% python3 -q
>>> import numpy as np
>>> import numpy.linalg as la
>>> np.set_printoptions(precision=2, suppress=True, linewidth=120)
>>> rnd = lambda a: np.round(a, 2) + 0
>>> E = np.load("data.npy")
>>> E
array([[ 3.02, -1.  ,  2.  ,  1.  ,  2.  ,  2.  ,  3.  , -2.  , -1.  , -1.  ,  0.  ],
       [-3.  ,  1.02,  3.  ,  2.  , -2.  ,  2.  , -1.  ,  2.  ,  2.  , -2.  ,  2.  ],
       [-3.  ,  1.  , -2.98,  0.  ,  1.  , -1.  , -3.  , -3.  ,  0.  ,  1.  ,  0.  ],
       [-3.  , -2.  ,  3.  ,  1.02,  2.  ,  1.  , -1.  ,  2.  , -2.  , -2.  ,  1.  ],
       [ 2.  , -2.  ,  0.  ,  1.  , -2.98, -3.  ,  0.  ,  3.  , -1.  ,  0.  ,  3.  ],
       [ 2.  ,  0.  , -2.  ,  2.  ,  3.  , -0.98,  1.  ,  2.  ,  0.  ,  3.  , -3.  ],
       [ 0.  ,  0.  , -2.  ,  0.  ,  3.  ,  1.  , -0.98,  1.  ,  2.  , -2.  , -3.  ],
       [-2.  ,  1.  ,  2.  ,  0.  ,  0.  , -2.  ,  2.  ,  3.02, -2.  , -3.  ,  3.  ],
       [ 3.  ,  0.  ,  0.  , -1.  ,  1.  , -2.  , -3.  , -2.  ,  1.02,  0.  , -3.  ],
       [-1.  ,  0.  , -1.  , -3.  ,  2.  ,  0.  , -1.  ,  3.  ,  2.  ,  0.02,  3.  ],
       [ 3.  , -1.  ,  2.  ,  1.  ,  2.  ,  2.  ,  3.  , -2.  , -1.  , -1.  ,  0.02]])
>>> rnd(la.norm(E, 2) / la.norm(E))
np.float64(0.56)
>>> la.cond(E) > 100
np.True_
>>> [round(float(x), 2) for x in la.svd(E, compute_uv=False)[:3]]
[11.88, 10.01, 7.91]
>>> out = E / np.sqrt((E ** 2).mean(axis=1, keepdims=True))
>>> la.matrix_rank(E - E.mean(axis=1, keepdims=True))
np.int64(10)
>>> rnd(la.norm(out, axis=1))
array([3.32, 3.32, 3.32, 3.32, 3.32, 3.32, 3.32, 3.32, 3.32, 3.32, 3.32])
